$ python3 -q
>>> import numpy as np
>>> import numpy.linalg as la
>>> np.set_printoptions(precision=3, suppress=True, linewidth=100, legacy="1.25")
>>> rd = lambda a: np.round(a, 3) + 0
>>> data = np.load("run0.npy")
>>> print(data)
[[-8  3  2 -4]
 [ 2 -6 -1  8]
 [ 7 -9 -1  3]
 [-8 -2  9 -5]]
>>> out = np.array([[-3, -1], [4, 2]])
>>> Z = np.kron(out, data)
>>> print(Z.shape)
(8, 8)
>>> print(rd(la.norm(Z, 2)), rd(la.norm(out, 2) * la.norm(data, 2)))
104.418 104.418
>>> print(Z)
[[ 24  -9  -6  12   8  -3  -2   4]
 [ -6  18   3 -24  -2   6   1  -8]
 [-21  27   3  -9  -7   9   1  -3]
 [ 24   6 -27  15   8   2  -9   5]
 [-32  12   8 -16 -16   6   4  -8]
 [  8 -24  -4  32   4 -12  -2  16]
 [ 28 -36  -4  12  14 -18  -2   6]
 [-32  -8  36 -20 -16  -4  18 -10]]
>>> rng = np.random.default_rng(9305)
>>> out = Z + rng.integers(-2, 3, (8, 3)) @ rng.integers(-2, 3, (3, 8))
>>> print(out)
[[ 14 -11  -4  22   0  -3  -6   8]
 [ -9  19   6 -21  -5   8   1  -5]
 [-19  23  -4 -12  -3   3  -3  -9]
 [ 20   4 -28  22   3   2  -7   6]
 [-32  16  14 -14 -19  12  10  -3]
 [  5 -27  -7  33   4 -16  -8  14]
 [ 29 -39  -9  11  16 -22  -4   2]
 [-30 -14  26 -22 -12 -12  14 -18]]
>>> print(la.matrix_rank(out - Z, tol=1e-8))
3
>>> print(out - Z)
[[-10  -2   2  10  -8   0  -4   4]
 [ -3   1   3   3  -3   2   0   3]
 [  2  -4  -7  -3   4  -6  -4  -6]
 [ -4  -2  -1   7  -5   0   2   1]
 [  0   4   6   2  -3   6   6   5]
 [ -3  -3  -3   1   0  -4  -6  -2]
 [  1  -3  -5  -1   2  -4  -2  -4]
 [  2  -6 -10  -2   4  -8  -4  -8]]
>>> print(rd(la.svd(out - Z, compute_uv=False)))
[29.125 19.279  6.487  0.     0.     0.     0.     0.   ]
